$ python -q
>>> import numpy as np
>>> from numpy import linalg as LA
>>> np.set_printoptions(suppress=True, linewidth=160)
>>> J = np.load("w.npy")
>>> print(J)
[[ 0.5 -4.7  2.6  5.7 -6.2]
 [-2.7  8.1  0.5  3.   4.2]
 [ 7.1 -1.1 -2.6  5.7  2.9]
 [ 4.5  2.7  5.6  1.9  6.2]
 [-1.8 -7.7  0.1 -4.3  4.4]
 [-1.3  3.8 -2.2  8.4 -3. ]
 [ 4.5  6.7 -3.2  3.7  3.4]
 [-3.6  8.2  0.1  3.5  2.7]
 [ 1.3  7.3  2.3  5.7 -2.6]
 [-4.2  7.7 -1.1 -4.6  0.3]
 [-3.1  1.8 -6.4  2.4 -6.3]
 [-2.9 -8.3  3.5 -0.8 -2.9]
 [-0.5  8.  -5.2 -3.   0.4]
 [ 3.8 -3.  -2.1  7.4 -4.2]
 [ 6.2 -0.8 -5.4  4.3  3.7]
 [-2.5  3.5 -3.1 -8.5  0.7]
 [ 0.9  8.6 -4.  -2.1 -2.2]
 [ 3.1 -6.3 -1.9  6.8  0.9]
 [ 5.1  1.1  4.6  7.  -1.5]
 [-1.   3.4  1.1 -6.9 -6.2]
 [ 2.   3.9  4.6  0.1 -7.7]
 [-2.   0.1  0.6  7.2  6.7]
 [-4.3 -1.5  3.8 -6.6 -4.5]
 [ 0.   0.9  0.3  5.9  8. ]
 [-5.2 -7.4  2.8  1.3  2.9]
 [-2.   2.1  2.4  6.2  6.9]
 [ 0.9 -3.7 -2.7 -8.8  0.9]
 [ 3.7 -5.7  6.9 -2.4  1.1]
 [-0.4  8.4 -4.7 -1.9  2.1]
 [-0.6  8.2  1.7 -1.1 -5.3]
 [-4.  -7.9  1.6  3.4 -2.7]
 [-0.9  4.8  5.5 -6.7  0.7]
 [ 1.5 -8.7 -0.6  1.9  4.2]
 [ 4.3 -8.   3.8 -1.2 -1.2]
 [ 7.1  4.1 -4.4  1.5  3.5]]
>>> print(np.count_nonzero(J))
174
>>> J[35]
Traceback (most recent call last):
  File "<python-input-6>", line 1, in <module>
    J[35]
    ~^^^^
IndexError: index 35 is out of bounds for axis 0 with size 35
>>> J[:, 5]
Traceback (most recent call last):
  File "<python-input-7>", line 1, in <module>
    J[:, 5]
    ~^^^^^^
IndexError: index 5 is out of bounds for axis 1 with size 5
>>> print(np.round(LA.norm(J), 1))
59.2
>>> print(np.abs(J).max())
8.8
>>> LA.rank(J)
Traceback (most recent call last):
  File "<python-input-10>", line 1, in <module>
    LA.rank(J)
    ^^^^^^^
AttributeError: module 'numpy.linalg' has no attribute 'rank'
>>> np.zeros(35, 5)
Traceback (most recent call last):
  File "<python-input-11>", line 1, in <module>
    np.zeros(35, 5)
    ~~~~~~~~^^^^^^^
TypeError: Cannot interpret '5' as a data type
>>> B = np.c_[J[:, :2] @ np.array([[-4, 1], [-2, 0]]), np.array([0, -1, -1, -1, 0, -2, 1, -1, -2, 2, 2, 0, -1, 1, -1, -1, 0, -1, 1, -1, 1, -1, -2, 1, 1, 0, 1, 1, -1, -2, 0, -2, -2, 1, 0])]
>>> print(B.round(1))
[[  7.4   0.5   0. ]
 [ -5.4  -2.7  -1. ]
 [-26.2   7.1  -1. ]
 [-23.4   4.5  -1. ]
 [ 22.6  -1.8   0. ]
 [ -2.4  -1.3  -2. ]
 [-31.4   4.5   1. ]
 [ -2.   -3.6  -1. ]
 [-19.8   1.3  -2. ]
 [  1.4  -4.2   2. ]
 [  8.8  -3.1   2. ]
 [ 28.2  -2.9   0. ]
 [-14.   -0.5  -1. ]
 [ -9.2   3.8   1. ]
 [-23.2   6.2  -1. ]
 [  3.   -2.5  -1. ]
 [-20.8   0.9   0. ]
 [  0.2   3.1  -1. ]
 [-22.6   5.1   1. ]
 [ -2.8  -1.   -1. ]
 [-15.8   2.    1. ]
 [  7.8  -2.   -1. ]
 [ 20.2  -4.3  -2. ]
 [ -1.8   0.    1. ]
 [ 35.6  -5.2   1. ]
 [  3.8  -2.    0. ]
 [  3.8   0.9   1. ]
 [ -3.4   3.7   1. ]
 [-15.2  -0.4  -1. ]
 [-14.   -0.6  -2. ]
 [ 31.8  -4.    0. ]
 [ -6.   -0.9  -2. ]
 [ 11.4   1.5  -2. ]
 [ -1.2   4.3   1. ]
 [-36.6   7.1   0. ]]
>>> print(np.round(LA.lstsq(J, B[:, 0])[0], 1) + 0)
[-4. -2.  0.  0.  0.]
>>> print(LA.matrix_rank(B))
3
>>> B = np.array([[2, -2, -1, -2], [0, 0, 2, 0], [2, 1, 0, 0], [2, 0, 1, 2]])
>>> feats = np.triu(B)
>>> print(feats)
[[ 2 -2 -1 -2]
 [ 0  0  2  0]
 [ 0  0  0  0]
 [ 0  0  0  2]]
>>> print(feats[0] @ feats[1])
-2
>>> print(np.round(LA.norm(feats[0], 1), 1), round(LA.norm(feats[0], np.inf), 1))
7.0 2.0
>>> f = np.array([0, -1])
>>> print(np.convolve(feats[3], f))
[ 0  0  0  0 -2]
>>> print(np.array([np.convolve(row, f, "same") for row in feats]))
[[ 0 -2  2  1]
 [ 0  0  0 -2]
 [ 0  0  0  0]
 [ 0  0  0  0]]
>>> left, s, Vh = LA.svd(feats)
>>> print(np.argmax(s[:-1] / (s[1:] + 1e-6)) + 1)
3
>>> B = left[:, :3] @ np.diag(s[:3]) @ Vh[:3]
>>> print(round(LA.norm(feats - B) / LA.norm(feats), 1))
0.0
>>> W2 = 5 * np.array([[1.7, 0.6, -0.7], [-1.3, -1.4, 1.6]])
>>> rng = np.random.default_rng(533)
>>> z = rng.integers(0, 2, 29)
>>> F = W2[z] + rng.normal(size=(29, 3))
>>> print(F.round(1))
[[-6.  -6.4  7.8]
 [-7.1 -6.1  8.9]
 [-6.4 -7.3  6.9]
 [-6.3 -6.5  7.2]
 [ 8.9  2.5 -4.9]
 [-8.7 -7.8  6.6]
 [ 7.5  1.2 -4.1]
 [ 8.   3.  -3. ]
 [-6.8 -6.9  8.4]
 [ 8.7  3.3 -3.4]
 [ 8.7  2.2 -4.8]
 [10.1  3.5 -3.2]
 [ 8.8  3.7 -2.8]
 [ 9.   1.1 -5.1]
 [ 8.   3.1 -4.5]
 [ 8.2  3.3 -2. ]
 [ 9.1  4.4 -2.8]
 [-7.2 -8.5  7. ]
 [-7.5 -6.1  7.8]
 [-6.4 -8.1  7.6]
 [ 9.7  3.2 -1.6]
 [ 7.9  3.3 -5.2]
 [ 8.4  2.5 -4.4]
 [-7.4 -5.5  9.5]
 [ 9.5  2.2 -4. ]
 [ 7.7  4.2 -3.4]
 [-7.3 -6.9  7.1]
 [-8.5 -6.8  7.4]
 [-5.9 -6.8  8.5]]
>>> print(np.count_nonzero(F))
87
>>> F[:, 3]
Traceback (most recent call last):
  File "<python-input-34>", line 1, in <module>
    F[:, 3]
    ~^^^^^^
IndexError: index 3 is out of bounds for axis 1 with size 3
>>> LA.rank(F)
Traceback (most recent call last):
  File "<python-input-35>", line 1, in <module>
    LA.rank(F)
    ^^^^^^^
AttributeError: module 'numpy.linalg' has no attribute 'rank'
>>> print(np.round(F.mean(axis=0), 1))
[ 1.6 -1.5  1.4]
>>> print(round(LA.norm(F), 1))
60.5
>>> x0 = np.array([0, 2, 3])
>>> y = F @ x0
>>> print(np.round(LA.lstsq(F, y)[0], 1) + 0)
[0. 2. 3.]
>>> print(np.round(LA.solve(F.T @ F, F.T @ y), 1) + 0)
[0. 2. 3.]
>>> y = y + 0.3 * rng.normal(size=29)
>>> print(y.round(1))
[ 10.6  14.6   6.7   8.4  -9.9   4.3 -10.1  -3.1  11.9  -3.1 -10.   -2.9  -1.3 -12.9  -7.6   0.9   0.1   4.2  11.4   6.8   1.9  -9.   -8.1  17.6  -7.4  -1.4
   7.5   8.8  11.7]
>>> coef, *_ = LA.lstsq(F, y)
>>> print(coef.round(1) + 0)
[0. 2. 3.]
>>> print(np.round(F.T @ (y - F @ coef), 1) + 0)
[0. 0. 0.]
